% ipython --no-banner

In [1]: import numpy as np

In [2]: import numpy.linalg as la

In [3]: np.set_printoptions(suppress=True, linewidth=200)

In [4]: M2 = np.array([[1, 0, 0, 0], [0, 1, 0, 1], [1, 0, 1, 1], [1, 2, 0, 2]])

In [5]: W0 = np.triu(M2)

In [6]: print(W0)
[[1 0 0 0]
 [0 1 0 1]
 [0 0 1 1]
 [0 0 0 2]]

In [7]: Uu, sv, VT = la.svd(W0, full_matrices=False)

In [8]: np.round(np.cumsum(sv ** 2) / np.sum(sv ** 2), 3)
Out[8]: array([0.708, 0.819, 0.93 , 1.   ])

In [9]: sv.round(3)
Out[9]: array([2.524, 1.   , 1.   , 0.792])

In [10]: np.round(Uu.T @ W0 @ VT.T, 3) + 0
Out[10]: 
array([[2.524, 0.   , 0.   , 0.   ],
       [0.   , 1.   , 0.   , 0.   ],
       [0.   , 0.   , 1.   , 0.   ],
       [0.   , 0.   , 0.   , 0.792]])

In [11]: np.round(sv / sv[0], 3)
Out[11]: array([1.   , 0.396, 0.396, 0.314])

In [12]: np.abs(Uu[:, 0]).round(6).argmax()
Out[12]: np.int64(3)

In [13]: np.round(VT @ VT.T, 3) + 0
Out[13]: 
array([[1., 0., 0., 0.],
       [0., 1., 0., 0.],
       [0., 0., 1., 0.],
       [0., 0., 0., 1.]])

In [14]: np.round(np.abs(VT[0]), 3)
Out[14]: array([0.   , 0.18 , 0.18 , 0.967])

In [15]: rng = np.random.default_rng(6668)

In [16]: idx = rng.permutation(4)

In [17]: print(idx)
[2 0 1 3]

In [18]: M2 = W0[idx][:, idx]

In [19]: np.allclose(M2, W0)
Out[19]: False

In [20]: np.trace(M2)
Out[20]: np.int64(5)

In [21]: np.flatnonzero(la.matrix_power((W0 != 0) + (W0.T != 0) + np.eye(4), 4)[0])
Out[21]: array([0])

In [22]: print((W0 != 0).astype(int))
[[1 0 0 0]
 [0 1 0 1]
 [0 0 1 1]
 [0 0 0 1]]

In [23]: W0 @ W0
Out[23]: 
array([[1, 0, 0, 0],
       [0, 1, 0, 3],
       [0, 0, 1, 3],
       [0, 0, 0, 4]])

In [24]: np.round(np.sort(la.eigvals(W0).real), 3)
Out[24]: array([1., 1., 1., 2.])

In [25]: M2 = la.invert(W0)
---------------------------------------------------------------------------
AttributeError                            Traceback (most recent call last)
Cell In[25], line 1
----> 1 M2 = la.invert(W0)

AttributeError: module 'numpy.linalg' has no attribute 'invert'

In [26]: M2 = W0 ** -1
---------------------------------------------------------------------------
ValueError                                Traceback (most recent call last)
Cell In[26], line 1
----> 1 M2 = W0 ** -1

ValueError: Integers to negative integer powers are not allowed.

In [27]: M2 = la.inv(W0)

In [28]: M2
Out[28]: 
array([[ 1. ,  0. ,  0. ,  0. ],
       [ 0. ,  1. ,  0. , -0.5],
       [ 0. ,  0. ,  1. , -0.5],
       [ 0. ,  0. ,  0. ,  0.5]])

In [29]: O = W0.astype(float).copy()

In [30]: for j in range(4):
    ...:     O[:, j] -= O[:, :j] @ (O[:, :j].T @ O[:, j])
    ...:     O[:, j] /= la.norm(O[:, j])
    ...: 

In [31]: O.T @ W0
Out[31]: 
array([[1., 0., 0., 0.],
       [0., 1., 0., 1.],
       [0., 0., 1., 1.],
       [0., 0., 0., 2.]])

In [32]: r0 = np.array([2, 1, 5]) + 0.5

In [33]: F = np.eye(3) - 2 * np.outer(r0, r0) / (r0 @ r0)

In [34]: F.round(3)
Out[34]: 
array([[ 0.677, -0.194, -0.71 ],
       [-0.194,  0.884, -0.426],
       [-0.71 , -0.426, -0.561]])

In [35]: # equal to its transpose

In [36]: print(np.allclose(F @ F.T, F.T @ F))
True

In [37]: F.inv()
---------------------------------------------------------------------------
AttributeError                            Traceback (most recent call last)
Cell In[37], line 1
----> 1 F.inv()

AttributeError: 'numpy.ndarray' object has no attribute 'inv'

In [38]: np.round(la.matrix_power(F, 3), 3)
Out[38]: 
array([[ 0.677, -0.194, -0.71 ],
       [-0.194,  0.884, -0.426],
       [-0.71 , -0.426, -0.561]])

In [39]: np.round((F + F.T) / 2, 3)
Out[39]: 
array([[ 0.677, -0.194, -0.71 ],
       [-0.194,  0.884, -0.426],
       [-0.71 , -0.426, -0.561]])

In [40]: print((F - F.T) / 2)
[[0. 0. 0.]
 [0. 0. 0.]
 [0. 0. 0.]]

In [41]: la.determinant(F)
---------------------------------------------------------------------------
AttributeError                            Traceback (most recent call last)
Cell In[41], line 1
----> 1 la.determinant(F)

AttributeError: module 'numpy.linalg' has no attribute 'determinant'

In [42]: assert F == F.T
---------------------------------------------------------------------------
ValueError                                Traceback (most recent call last)
Cell In[42], line 1
----> 1 assert F == F.T

ValueError: The truth value of an array with more than one element is ambiguous. Use a.any() or a.all()

In [43]: t3 = np.stack([F, 3 * F, F[::-1]])

In [44]: np.round(la.det(t3), 3)
Out[44]: array([ -1., -27.,   1.])

In [45]: t3.shape
Out[45]: (3, 3, 3)

In [46]: np.round(np.einsum("bij,cij->bc", t3, t3), 3)
Out[46]: 
array([[ 3.,  9.,  1.],
       [ 9., 27.,  3.],
       [ 1.,  3.,  3.]])

In [47]: np.round(la.norm(t3, axis=(1, 2)), 3)
Out[47]: array([1.732, 5.196, 1.732])

In [48]: np.round(t3.sum(axis=0), 3)
Out[48]: 
array([[ 2.   , -1.2  , -3.4  ],
       [-0.968,  4.419, -2.129],
       [-2.161, -1.897, -2.955]])

In [49]: (t3 @ F.T).shape
Out[49]: (3, 3, 3)

In [50]: la.matrix_rank(t3.reshape(3, -1))
Out[50]: np.int64(2)

In [51]: vec = np.array([1, 3, 0])

In [52]: np.round(np.sort(np.abs(np.degrees(np.angle(la.eigvals(F))))), 3)
Out[52]: array([  0.,   0., 180.])

In [53]: round(la.norm(vec), 3), np.round(la.norm(F @ vec), 3)
Out[53]: (np.float64(3.162), np.float64(3.162))

In [54]: [p for p in range(1, 25) if np.allclose(la.matrix_power(F, p), np.eye(3))]
Out[54]: [2, 4, 6, 8, 10, 12, 14, 16, 18, 20, 22, 24]

In [55]: np.round(la.inv(F), 3)
Out[55]: 
array([[ 0.677, -0.194, -0.71 ],
       [-0.194,  0.884, -0.426],
       [-0.71 , -0.426, -0.561]])

In [56]: K = np.loadtxt("arr.csv", delimiter=",")

In [57]: K.round(3)
Out[57]: 
array([[ 0.637, -0.023, -0.48 ],
       [-0.023,  0.998, -0.031],
       [-0.48 , -0.031,  0.365]])

In [58]: # rows and columns are dependent

In [59]: proj = np.triu(np.array([[-2, 3, 2], [2, -3, 0], [3, 0, 0]]), 1) + np.eye(3)

In [60]: M2 = proj @ K @ la.inv(proj)

In [61]: print(np.round(np.poly(M2), 3) + 0)
[ 1. -2.  1.  0.]

In [62]: np.round(proj @ K - K @ proj, 3)
Out[62]: 
array([[-1.031,  1.023, -0.637],
       [ 0.   ,  0.07 ,  0.047],
       [ 0.   ,  1.441,  0.961]])

In [63]: print(np.round(la.norm(K, 2) / la.norm(K), 3))
0.707

In [64]: np.argsort(-la.norm(K, axis=0).round(6), kind="stable")[:3]
Out[64]: array([1, 0, 2])

In [65]: rk = la.matrix_rank(K)

In [66]: rk
Out[66]: np.int64(2)

In [67]: ns = la.svd(K)[2][rk:].T

In [68]: np.allclose(K @ ns, 0)
Out[68]: True

In [69]: print(la.matrix_rank(K.T @ K), la.matrix_rank(K @ K.T))
2 2

In [70]: [int(la.matrix_rank(K[:i])) for i in range(1, len(K) + 1)]
Out[70]: [1, 2, 2]

In [71]: m1 = np.array([[0, 0, 0, 0, 0],
    ...:     [-4, -4, 0, 0, 0],
    ...:     [-5, -4, 0, 0, 0],
    ...:     [1, -5, 3, 0, 0],
    ...:     [2, 1, -3, -5, 4]])

In [72]: # triangular, det is the product of the diagonal

In [73]: la.lstsq(m1[:-1].T, m1[-1])[2]
Out[73]: np.int32(3)

In [74]: np.round(m1 @ la.pinv(m1) @ m1, 3) + 0
Out[74]: 
array([[ 0.,  0.,  0.,  0.,  0.],
       [-4., -4.,  0.,  0.,  0.],
       [-5., -4.,  0.,  0.,  0.],
       [ 1., -5.,  3.,  0.,  0.],
       [ 2.,  1., -3., -5.,  4.]])

In [75]: Uu, sv, VT = la.svd(m1)

In [76]: V = VT[:(sv > 1e-8).sum()]

In [77]: vec = m1[3] + -2 * m1[2] + rng.integers(2) * np.eye(5)[3]

In [78]: vec
Out[78]: array([11.,  3.,  3.,  0.,  0.])

In [79]: np.round(V.T @ V, 3) + 0
Out[79]: 
array([[ 1.   ,  0.   ,  0.   ,  0.   ,  0.   ],
       [ 0.   ,  1.   ,  0.   ,  0.   ,  0.   ],
       [ 0.   ,  0.   ,  1.   ,  0.   ,  0.   ],
       [ 0.   ,  0.   ,  0.   ,  0.61 , -0.488],
       [ 0.   ,  0.   ,  0.   , -0.488,  0.39 ]])

In [80]: print(np.round(la.norm(vec - V.T @ V @ vec), 3))
0.0

In [81]: np.round(np.diag(V.T @ V), 3)
Out[81]: array([1.  , 1.  , 1.  , 0.61, 0.39])
